$ python -q
>>> import numpy as np
>>> import numpy.linalg as la
>>> np.set_printoptions(precision=1, suppress=True, linewidth=200, legacy="1.25")
>>> tidy = lambda a: np.round(a, 1) + 0
>>> m1 = np.load("block12.npy")
>>> m1
array([[ 10,   4,   3,   5],
       [  4, -10,  -4,   7],
       [  3,  -4,   0,   0],
       [  5,   7,   0,   0]])
>>> # symmetric, so the eigenvalues are real
>>> O, V = la.qr(m1[:, :1])[0], la.qr(m1[:, 1:])[0]
>>> sigma = la.svd(O.T @ V, compute_uv=False)
>>> tidy(sigma)
array([0.9])
>>> vals, V = la.eigh(m1)
>>> vec = np.array([2, -3, 0, 2])
>>> tidy(la.eigvalsh(m1[1:, 1:]))
array([-14.5,   0. ,   4.5])
>>> (np.sign(V[:, -1].round(6)) == np.sign(V[0, -1].round(6))).astype(int)
array([1, 1, 1, 1])
>>> tidy(vec @ m1 @ vec / (vec @ vec)), tidy(vals[0]), tidy(vals[-1])
(-8.4, -14.7, 14.1)
>>> tidy(V * np.maximum(vals, 0) @ V.T)
array([[10.6,  2.7,  2. ,  4.8],
       [ 2.7,  1.4, -0.5,  2.1],
       [ 2. , -0.5,  1.9, -0.4],
       [ 4.8,  2.1, -0.4,  3.3]])
>>> W0 = np.load("sample1.npy")
>>> W0
array([[1, 0, 0, 0],
       [2, 1, 0, 0],
       [1, 1, 1, 0],
       [0, 0, 1, 1]])
>>> # triangular
>>> f = np.array([1, 0, 4, -3])
>>> out = W0 + np.outer(f, np.eye(4)[0])
>>> out
array([[ 2.,  0.,  0.,  0.],
       [ 2.,  1.,  0.,  0.],
       [ 5.,  1.,  1.,  0.],
       [-3.,  0.,  1.,  1.]])
>>> la.matrix_rank(la.inv(out) - la.inv(W0), tol=1e-8)
1
>>> vals, V = la.eig(out)
>>> out @ V[:, 0] - vals[0] * V[:, 0]
array([0., 0., 0., 0.])
>>> tidy(np.sort(la.eigvals(out @ out)))
array([1., 1., 1., 4.])
>>> np.prod(vals)
2.0
>>> np.unravel_index(np.abs(W0).argmax(), W0.shape)
(1, 0)
>>> np.abs(W0).max()
2
>>> W0.sum(axis=1)
array([1, 3, 3, 2])
>>> tidy(la.norm(W0))
3.3
>>> tidy(la.svd(W0, compute_uv=False))
array([2.8, 1.6, 0.7, 0.3])
>>> W0[:, 4]
Traceback (most recent call last):
  File "<python-input-32>", line 1, in <module>
    W0[:, 4]
    ~~^^^^^^
IndexError: index 4 is out of bounds for axis 1 with size 4
>>> vec = np.array([3, 1, -1, -3])
>>> y = W0 @ vec
>>> y
array([ 3,  7,  3, -4])
>>> tidy(la.solve(W0.T, W0[2]))
array([0., 0., 1., 0.])
>>> E = np.loadtxt("test7.csv", delimiter=",")
>>> E
array([[-6.,  0., -3.,  6.,  4., -4.,  1., -3.,  3.,  1.,  3., -3.,  0.],
       [ 0.,  0.,  2.,  0.,  0., -2.,  1.,  1.,  3., -1.,  0.,  0.,  6.],
       [-3.,  2.,  4.,  1.,  4.,  2., -2., -5.,  3.,  2.,  3.,  4., -5.],
       [ 6.,  0.,  1., -6., -1.,  5.,  1., -4., -1.,  3.,  6.,  3.,  5.],
       [ 4.,  0.,  4., -1.,  6., -2., -1., -3.,  2.,  1.,  0., -4., -1.],
       [-4., -2.,  2.,  5., -2.,  4., -2., -4., -1., -2., -4.,  5.,  2.],
       [ 1.,  1., -2.,  1., -1., -2.,  4., -1.,  4., -2., -5.,  0.,  2.],
       [-3.,  1., -5., -4., -3., -4., -1., -4.,  0.,  4.,  0., -3., -3.],
       [ 3.,  3.,  3., -1.,  2., -1.,  4.,  0., -2.,  3.,  0., -5.,  5.],
       [ 1., -1.,  2.,  3.,  1., -2., -2.,  4.,  3.,  2.,  1.,  4.,  2.],
       [ 3.,  0.,  3.,  6.,  0., -4., -5.,  0.,  0.,  1., -2.,  1., -1.],
       [-3.,  0.,  4.,  3., -4.,  5.,  0., -3., -5.,  4.,  1.,  6.,  0.],
       [ 0.,  6., -5.,  5., -1.,  2.,  2., -3.,  5.,  2., -1.,  0., -6.]])
>>> # equal to its transpose
>>> vals, V = la.eigh(E)
>>> vec = np.array([1, 2, 0, 1, 3, 1, 2, 0, 3, 1, 3, 0, 3])
>>> tidy(la.eigvalsh(E[1:, 1:]))
array([-16.7, -15.2,  -9.2,  -7.7,  -1.1,   0.1,   2.2,   3.5,   8.2,  10.7,  13.2,  17.9])
>>> (np.sign(V[:, -1].round(6)) == np.sign(V[0, -1].round(6))).astype(int)
array([1, 1, 0, 0, 1, 0, 1, 1, 1, 0, 0, 0, 1])
>>> feats = np.array([[2, 0, 0, 0, 0, 0],
...     [2, 1, 0, 0, 0, 0],
...     [2, 0, 0, 0, 0, 0],
...     [0, 0, 2, 0, 0, 0],
...     [0, 0, 2, 1, 0, 0],
...     [0, 0, 2, 0, 0, 0],
...     [0, 0, 0, 0, 2, 0],
...     [0, 0, 0, 0, 2, 1],
...     [0, 0, 0, 0, 2, 0]])
>>> hat = feats @ la.solve(feats.T @ feats, feats.T)
>>> np.allclose(hat @ hat, hat)
True
>>> tidy(hat)
array([[0.5, 0. , 0.5, 0. , 0. , 0. , 0. , 0. , 0. ],
       [0. , 1. , 0. , 0. , 0. , 0. , 0. , 0. , 0. ],
       [0.5, 0. , 0.5, 0. , 0. , 0. , 0. , 0. , 0. ],
       [0. , 0. , 0. , 0.5, 0. , 0.5, 0. , 0. , 0. ],
       [0. , 0. , 0. , 0. , 1. , 0. , 0. , 0. , 0. ],
       [0. , 0. , 0. , 0.5, 0. , 0.5, 0. , 0. , 0. ],
       [0. , 0. , 0. , 0. , 0. , 0. , 0.5, 0. , 0.5],
       [0. , 0. , 0. , 0. , 0. , 0. , 0. , 1. , 0. ],
       [0. , 0. , 0. , 0. , 0. , 0. , 0.5, 0. , 0.5]])
>>> hat @ feats[:, 0]
array([2., 2., 2., 0., 0., 0., 0., 0., 0.])
>>> np.trace(hat)
6.0
>>> vec = np.array([1, 2, 1, 2, 1, 1])
>>> y = feats @ vec
>>> b, lr = np.zeros(6), 1 / la.norm(feats, 2) ** 2
>>> for i in range(150):
...     b -= lr * feats.T @ (feats @ b - y)
...     if i % 50 == 0: print(i, round(la.norm(feats @ b - y), 1))
... 
0 2.0
50 0.1
100 0.0
>>> tidy(b)
array([1., 2., 1., 2., 1., 1.])
>>> out = np.c_[feats[:, :5] @ np.array([[2, -3, 9, -8, 2],
...     [-5, 4, -5, -9, 4],
...     [0, -6, -7, -4, -3],
...     [-8, 7, 6, 5, 1],
...     [8, -9, 2, -2, -8]]), np.array([1, -1, -3, 0, 1, -3, -3, 0, -1])]
>>> out
array([[  4,  -6,  18, -16,   4,   1],
       [ -1,  -2,  13, -25,   8,  -1],
       [  4,  -6,  18, -16,   4,  -3],
       [  0, -12, -14,  -8,  -6,   0],
       [ -8,  -5,  -8,  -3,  -5,   1],
       [  0, -12, -14,  -8,  -6,  -3],
       [ 16, -18,   4,  -4, -16,  -3],
       [ 16, -18,   4,  -4, -16,   0],
       [ 16, -18,   4,  -4, -16,  -1]])
>>> tidy(la.norm(out - feats @ la.lstsq(feats, out)[0], axis=0))
array([0. , 0. , 0. , 0. , 0. , 3.8])
>>> la.matrix_rank(out)
6
>>> tidy(la.norm(la.qr(feats)[0].T @ out, axis=0) ** 2 / ((out ** 2).sum(axis=0) + 1e-12))
array([1. , 1. , 1. , 1. , 1. , 0.5])
>>> X = np.minimum.outer(np.arange(1, 11), np.arange(1, 11)) * -1
>>> X
array([[ -1,  -1,  -1,  -1,  -1,  -1,  -1,  -1,  -1,  -1],
       [ -1,  -2,  -2,  -2,  -2,  -2,  -2,  -2,  -2,  -2],
       [ -1,  -2,  -3,  -3,  -3,  -3,  -3,  -3,  -3,  -3],
       [ -1,  -2,  -3,  -4,  -4,  -4,  -4,  -4,  -4,  -4],
       [ -1,  -2,  -3,  -4,  -5,  -5,  -5,  -5,  -5,  -5],
       [ -1,  -2,  -3,  -4,  -5,  -6,  -6,  -6,  -6,  -6],
       [ -1,  -2,  -3,  -4,  -5,  -6,  -7,  -7,  -7,  -7],
       [ -1,  -2,  -3,  -4,  -5,  -6,  -7,  -8,  -8,  -8],
       [ -1,  -2,  -3,  -4,  -5,  -6,  -7,  -8,  -9,  -9],
       [ -1,  -2,  -3,  -4,  -5,  -6,  -7,  -8,  -9, -10]])
>>> out = la.inv(X)
>>> tidy(la.det(X) * out)
array([[-2.,  1.,  0.,  0.,  0.,  0.,  0.,  0.,  0.,  0.],
       [ 1., -2.,  1.,  0.,  0.,  0.,  0.,  0.,  0.,  0.],
       [ 0.,  1., -2.,  1.,  0.,  0.,  0.,  0.,  0.,  0.],
       [ 0.,  0.,  1., -2.,  1.,  0.,  0.,  0.,  0.,  0.],
       [ 0.,  0.,  0.,  1., -2.,  1.,  0.,  0.,  0.,  0.],
       [ 0.,  0.,  0.,  0.,  1., -2.,  1.,  0.,  0.,  0.],
       [ 0.,  0.,  0.,  0.,  0.,  1., -2.,  1.,  0.,  0.],
       [ 0.,  0.,  0.,  0.,  0.,  0.,  1., -2.,  1.,  0.],
       [ 0.,  0.,  0.,  0.,  0.,  0.,  0.,  1., -2.,  1.],
       [ 0.,  0.,  0.,  0.,  0.,  0.,  0.,  0.,  1., -1.]])
>>> out
array([[-2.,  1., -0., -0., -0., -0., -0., -0., -0., -0.],
       [ 1., -2.,  1., -0., -0., -0., -0., -0., -0., -0.],
       [-0.,  1., -2.,  1., -0., -0., -0., -0., -0., -0.],
       [-0., -0.,  1., -2.,  1., -0., -0., -0., -0., -0.],
       [-0., -0., -0.,  1., -2.,  1., -0., -0., -0., -0.],
       [-0., -0., -0., -0.,  1., -2.,  1., -0., -0., -0.],
       [-0., -0., -0., -0., -0.,  1., -2.,  1., -0., -0.],
       [-0., -0., -0., -0., -0., -0.,  1., -2.,  1., -0.],
       [-0., -0., -0., -0., -0., -0., -0.,  1., -2.,  1.],
       [-0., -0., -0., -0., -0., -0., -0., -0.,  1., -1.]])
>>> tidy(la.cond(X))
175.1
>>> (np.abs(out) > 1e-9).astype(int)
array([[1, 1, 0, 0, 0, 0, 0, 0, 0, 0],
       [1, 1, 1, 0, 0, 0, 0, 0, 0, 0],
       [0, 1, 1, 1, 0, 0, 0, 0, 0, 0],
       [0, 0, 1, 1, 1, 0, 0, 0, 0, 0],
       [0, 0, 0, 1, 1, 1, 0, 0, 0, 0],
       [0, 0, 0, 0, 1, 1, 1, 0, 0, 0],
       [0, 0, 0, 0, 0, 1, 1, 1, 0, 0],
       [0, 0, 0, 0, 0, 0, 1, 1, 1, 0],
       [0, 0, 0, 0, 0, 0, 0, 1, 1, 1],
       [0, 0, 0, 0, 0, 0, 0, 0, 1, 1]])
